>>> import numpy as np
>>> np.set_printoptions(suppress=True, linewidth=100)
>>> def rd(a):
...     return np.round(a, 2) + 0
... 
>>> F = np.loadtxt("block2.csv", delimiter=",")
>>> F
array([[  0.2,  -1.2,   0.1,   8. ,  -1.1,   1.8,   1.3],
       [  1. ,  -1.9,  -1.1, -24. ,  -1.6,   1.7,   0.1],
       [  1. ,   0.4,  -1. ,  38. ,  -0.5,   0.1,  -0.1],
       [ -1.1,   0.3,  -2.6,  -2. ,   2.3,  -0.5,   0.4],
       [  0.3,   2. ,  -1. , -12. ,   0.5,   0.7,  -1. ],
       [  2.1,  -1. ,  -1. ,  10. ,  -0.7,   0.7,  -2.1],
       [  1.2,   2. ,   2.6, -24. ,  -0.3,   0.7,  -0.2],
       [  0.3,   1.4,   0.4,   2. ,  -0.6,  -0.6,   0.5]])
>>> # column 3 is much longer than the rest
>>> O, vecs = np.linalg.qr(F[:, :1])[0], np.linalg.qr(F[:, 1:])[0]
>>> sv = np.linalg.svd(O.T @ vecs, compute_uv=False)
>>> (sv > 0.9).sum()
np.int64(1)
>>> U, sv, Vt = np.linalg.svd(F)
>>> rd(sv)
array([53.98,  5.04,  4.62,  3.64,  2.27,  1.29,  0.75])
>>> A2 = U[:, :1] @ np.diag(sv[:1]) @ Vt[:1]
>>> rd(np.abs(F - A2).max())
np.float64(2.64)
>>> rd(np.linalg.norm(F - A2, 2)), rd(sv[1])
(np.float64(5.04), np.float64(5.04))
>>> A2 = F / np.linalg.norm(F, axis=1, keepdims=True)
>>> cov = A2 @ A2.T
>>> np.argwhere(np.triu(np.abs(cov) > 0.95, 1))
array([[0, 4],
       [1, 2],
       [1, 4],
       [1, 6],
       [2, 4],
       [2, 5],
       [2, 6],
       [4, 6]])
>>> (np.abs(cov) > 0.9).astype(int)
array([[1, 1, 1, 0, 1, 1, 1, 0],
       [1, 1, 1, 0, 1, 1, 1, 0],
       [1, 1, 1, 0, 1, 1, 1, 0],
       [0, 0, 0, 1, 0, 0, 0, 0],
       [1, 1, 1, 0, 1, 1, 1, 0],
       [1, 1, 1, 0, 1, 1, 1, 0],
       [1, 1, 1, 0, 1, 1, 1, 0],
       [0, 0, 0, 0, 0, 0, 0, 1]])
>>> (cov - 2 * np.eye(8)).round(6).argmax(axis=1)
array([2, 6, 5, 4, 6, 2, 4, 2])
>>> rd(np.linalg.norm(A2, axis=1))
array([1., 1., 1., 1., 1., 1., 1., 1.])
>>> rd(cov[6])
array([-0.94,  0.97, -0.99,  0.39,  0.97, -0.94,  1.  , -0.68])
>>> x = np.array([-1, 1, 2, 1, 1, 2, -1])
>>> F * x
array([[ -0.2,  -1.2,   0.2,   8. ,  -1.1,   3.6,  -1.3],
       [ -1. ,  -1.9,  -2.2, -24. ,  -1.6,   3.4,  -0.1],
       [ -1. ,   0.4,  -2. ,  38. ,  -0.5,   0.2,   0.1],
       [  1.1,   0.3,  -5.2,  -2. ,   2.3,  -1. ,  -0.4],
       [ -0.3,   2. ,  -2. , -12. ,   0.5,   1.4,   1. ],
       [ -2.1,  -1. ,  -2. ,  10. ,  -0.7,   1.4,   2.1],
       [ -1.2,   2. ,   5.2, -24. ,  -0.3,   1.4,   0.2],
       [ -0.3,   1.4,   0.8,   2. ,  -0.6,  -1.2,  -0.5]])
>>> np.linalg.norm(F @ x) <= np.linalg.norm(F, 2) * np.linalg.norm(x) + 1e-9
np.True_
>>> x = np.array([3, 3, -1, 3, 5, -2, 5])
>>> target = F @ x
>>> c, lr = np.zeros(7), 1 / np.linalg.norm(F, 2) ** 2
>>> for i in range(30):
...     c -= lr * F.T @ (F @ c - target)
...     if i % 10 == 0: print(i, round(np.linalg.norm(F @ c - target), 2))
... 
0 24.0
10 22.2
20 20.57
>>> rd(np.linalg.cond(F))
np.float64(71.6)
>>> m1 = np.loadtxt("arr.csv", delimiter=",")
>>> m1
array([[-0.03,  0.39, -3.39, -2.76],
       [-1.19,  1.42, -2.49,  1.12],
       [-3.06,  1.05, -3.14, -1.62],
       [-1.81,  0.48, -3.42, -0.43],
       [ 1.15,  2.44,  7.71, -1.12],
       [ 3.47, -0.33,  8.6 , -2.07],
       [ 2.8 , -0.9 ,  8.27, -0.33],
       [-3.03,  1.69, -4.18, -1.39],
       [-0.14,  3.36, -0.39, -0.48],
       [ 0.94,  1.32, -2.48, -1.06],
       [-2.46,  0.67, -3.64, -0.02],
       [ 4.45,  1.83,  8.59, -0.74],
       [ 0.04,  2.5 , -1.28, -0.29],
       [-1.18,  0.35, -0.61, -2.04],
       [ 0.98,  1.11, -2.66, -0.94],
       [ 0.19,  1.31, -4.12, -3.15],
       [ 1.07,  1.98, -2.04, -2.25],
       [ 2.18,  0.13,  7.22, -0.67],
       [ 1.97,  0.94, -3.08,  0.76],
       [-1.05,  0.09, -4.98, -2.63],
       [-1.89, -0.15, -3.78,  1.35],
       [ 2.19,  0.15,  8.02, -0.48],
       [ 2.82,  2.1 , -2.27,  0.39],
       [-1.59, -0.17, -3.76, -1.2 ],
       [-0.34,  0.71, -3.23, -0.54],
       [-2.25,  0.59, -3.46, -1.22]])
>>> cent = m1[[22, 14]].astype(float)
>>> for _ in range(7):
...     lab = np.linalg.norm(m1[:, None] - cent, axis=-1).argmin(axis=1)
...     cent = np.array([m1[lab == j].mean(axis=0) for j in range(2)])
... 
>>> lab
array([1, 1, 1, 1, 0, 0, 0, 1, 1, 1, 1, 0, 1, 1, 1, 1, 1, 0, 1, 1, 1, 0, 1, 1, 1, 1])
>>> rd(cent)
array([[ 2.71,  0.55,  8.07, -0.9 ],
       [-0.6 ,  1.09, -2.92, -0.92]])
>>> np.abs(cent[1] - cent[0]).argmax()
np.int64(2)
>>> np.bincount(lab)
array([ 6, 20])
>>> rd(cent[1] - cent[0])
array([ -3.31,   0.53, -10.99,  -0.02])
>>> rng = np.random.default_rng(51567)
>>> A2 = m1 + rng.integers(-2, 3, (26, 1)) @ rng.integers(-2, 3, (1, 4))
>>> rd(A2)
array([[ 1.97, -0.61, -4.39, -4.76],
       [ 2.81, -0.58, -4.49, -2.88],
       [ 0.94, -0.95, -5.14, -5.62],
       [ 0.19, -0.52, -4.42, -2.43],
       [-2.85,  4.44,  9.71,  2.88],
       [ 3.47, -0.33,  8.6 , -2.07],
       [-1.2 ,  1.1 , 10.27,  3.67],
       [-3.03,  1.69, -4.18, -1.39],
       [ 1.86,  2.36, -1.39, -2.48],
       [ 0.94,  1.32, -2.48, -1.06],
       [-2.46,  0.67, -3.64, -0.02],
       [ 2.45,  2.83,  9.59,  1.26],
       [-1.96,  3.5 , -0.28,  1.71],
       [-1.18,  0.35, -0.61, -2.04],
       [ 0.98,  1.11, -2.66, -0.94],
       [ 4.19, -0.69, -6.12, -7.15],
       [-0.93,  2.98, -1.04, -0.25],
       [ 0.18,  1.13,  8.22,  1.33],
       [-2.03,  2.94, -1.08,  4.76],
       [-5.05,  2.09, -2.98,  1.37],
       [-1.89, -0.15, -3.78,  1.35],
       [ 6.19, -1.85,  6.02, -4.48],
       [ 2.82,  2.1 , -2.27,  0.39],
       [ 0.41, -1.17, -4.76, -3.2 ],
       [ 1.66, -0.29, -4.23, -2.54],
       [-0.25, -0.41, -4.46, -3.22]])
>>> rd(np.abs(A2 - m1).sum(axis=1))
array([ 6., 12., 12.,  6., 12.,  0., 12.,  0.,  6.,  0.,  0.,  6.,  6.,  0.,  0., 12.,  6.,  6.,
       12., 12.,  0., 12.,  0.,  6.,  6.,  6.])
>>> rd(np.linalg.svd(A2 - m1, compute_uv=False))
array([20.49,  0.  ,  0.  ,  0.  ])
>>> cen = m1 - m1.mean(axis=0)
>>> vecs = np.linalg.svd(cen)[2][:1]
>>> A2 = cen - cen @ vecs.T @ vecs
>>> rd(np.linalg.norm(A2) / np.linalg.norm(cen))
np.float64(0.37)
>>> np.linalg.norm(A2, axis=1).round(6).argmax()
np.int64(22)
>>> rd((cen @ vecs.T).std(axis=0))
array([4.99])
>>> cen = (m1 - m1.mean(axis=0)) / m1.std(axis=0)
>>> rd(cen.std(axis=0))
array([1., 1., 1., 1.])
>>> c = np.linalg.lstsq(np.delete(cen, 0, axis=1), cen[:, 0])[0]
>>> np.abs(c).argmax()
np.int64(1)
>>> x = np.array([0, -1, 3, 5, -4, 1, 5])
>>> target = F @ x
>>> rd(np.linalg.lstsq(F, target)[0])
array([ 0., -1.,  3.,  5., -4.,  1.,  5.])
>>> rd(np.linalg.pinv(F) @ F)
array([[1., 0., 0., 0., 0., 0., 0.],
       [0., 1., 0., 0., 0., 0., 0.],
       [0., 0., 1., 0., 0., 0., 0.],
       [0., 0., 0., 1., 0., 0., 0.],
       [0., 0., 0., 0., 1., 0., 0.],
       [0., 0., 0., 0., 0., 1., 0.],
       [0., 0., 0., 0., 0., 0., 1.]])
>>> rd(np.linalg.solve(F.T @ F, F.T @ target))
array([ 0., -1.,  3.,  5., -4.,  1.,  5.])
>>> target = target + 0.1 * rng.normal(size=8)
>>> rd(target)
array([  54.19, -112.78,  188.25,  -25.8 ,  -71.4 ,   41.11, -113.26,   14.43])
>>> c, *_ = np.linalg.lstsq(F, target)
>>> [round(float(np.linalg.norm(np.linalg.solve(F.T @ F + lam * np.eye(7), F.T @ target))), 2) for lam in (0, 1, 10, 100)]
[8.84, 8.28, 6.47, 4.87]
>>> W0 = np.array([[-0.9, -0.5, 1.5, -0.8, 0.1, -0.9, -0.8, -0.4, -0.6, 1.4, -1.0],
...     [-1.7, 0.6, 0.2, -1.3, 1.5, 0.1, 1.3, 0.5, 0.2, 0.1, 0.0],
...     [-0.4, -0.6, 0.3, -0.6, 0.1, 1.5, -1.1, 1.3, -0.3, -1.0, 2.0],
...     [-0.4, -0.7, -1.0, -2.3, -0.8, 0.4, 0.5, 0.2, 1.1, 0.2, -0.7],
...     [-0.1, -1.3, 0.1, 1.7, 0.0, 2.0, -0.6, 0.6, -1.2, 0.4, -0.6],
...     [1.1, -0.7, 1.6, -0.6, -0.9, 2.3, 0.4, 0.6, 0.1, 0.4, 0.3]])
>>> W0[4] = W0[5] + 0.1 * rng.normal(size=11)
>>> rd(W0)
array([[-0.9 , -0.5 ,  1.5 , -0.8 ,  0.1 , -0.9 , -0.8 , -0.4 , -0.6 ,  1.4 , -1.  ],
       [-1.7 ,  0.6 ,  0.2 , -1.3 ,  1.5 ,  0.1 ,  1.3 ,  0.5 ,  0.2 ,  0.1 ,  0.  ],
       [-0.4 , -0.6 ,  0.3 , -0.6 ,  0.1 ,  1.5 , -1.1 ,  1.3 , -0.3 , -1.  ,  2.  ],
       [-0.4 , -0.7 , -1.  , -2.3 , -0.8 ,  0.4 ,  0.5 ,  0.2 ,  1.1 ,  0.2 , -0.7 ],
       [ 0.96, -0.6 ,  1.57, -0.7 , -0.9 ,  2.19,  0.41,  0.59,  0.09,  0.37,  0.3 ],
       [ 1.1 , -0.7 ,  1.6 , -0.6 , -0.9 ,  2.3 ,  0.4 ,  0.6 ,  0.1 ,  0.4 ,  0.3 ]])
>>> np.count_nonzero(W0)
np.int64(65)
>>> np.abs(W0).max()
np.float64(2.3)
>>> rd(W0 - W0[0])
array([[ 0.  ,  0.  ,  0.  ,  0.  ,  0.  ,  0.  ,  0.  ,  0.  ,  0.  ,  0.  ,  0.  ],
       [-0.8 ,  1.1 , -1.3 , -0.5 ,  1.4 ,  1.  ,  2.1 ,  0.9 ,  0.8 , -1.3 ,  1.  ],
       [ 0.5 , -0.1 , -1.2 ,  0.2 ,  0.  ,  2.4 , -0.3 ,  1.7 ,  0.3 , -2.4 ,  3.  ],
       [ 0.5 , -0.2 , -2.5 , -1.5 , -0.9 ,  1.3 ,  1.3 ,  0.6 ,  1.7 , -1.2 ,  0.3 ],
       [ 1.86, -0.1 ,  0.07,  0.1 , -1.  ,  3.09,  1.21,  0.99,  0.69, -1.03,  1.3 ],
       [ 2.  , -0.2 ,  0.1 ,  0.2 , -1.  ,  3.2 ,  1.2 ,  1.  ,  0.7 , -1.  ,  1.3 ]])
>>> rd(W0.mean(axis=0))
array([-0.22, -0.42,  0.69, -1.05, -0.15,  0.93,  0.12,  0.47,  0.1 ,  0.25,  0.15])
>>> rd(np.linalg.svd(W0, compute_uv=False))
array([5.07, 3.6 , 3.23, 2.75, 2.13, 0.09])
>>> W0.shape
(6, 11)
>>> np.unravel_index(np.abs(W0).argmax(), W0.shape)
(np.int64(3), np.int64(3))
>>> rd(np.diff(W0, axis=0))
array([[-0.8 ,  1.1 , -1.3 , -0.5 ,  1.4 ,  1.  ,  2.1 ,  0.9 ,  0.8 , -1.3 ,  1.  ],
       [ 1.3 , -1.2 ,  0.1 ,  0.7 , -1.4 ,  1.4 , -2.4 ,  0.8 , -0.5 , -1.1 ,  2.  ],
       [ 0.  , -0.1 , -1.3 , -1.7 , -0.9 , -1.1 ,  1.6 , -1.1 ,  1.4 ,  1.2 , -2.7 ],
       [ 1.36,  0.1 ,  2.57,  1.6 , -0.1 ,  1.79, -0.09,  0.39, -1.01,  0.17,  1.  ],
       [ 0.14, -0.1 ,  0.03,  0.1 ,  0.  ,  0.11, -0.01,  0.01,  0.01,  0.03,  0.  ]])
>>> rd(W0.sum(axis=1))
array([-2.9 ,  1.5 ,  1.2 , -3.5 ,  4.28,  4.6 ])
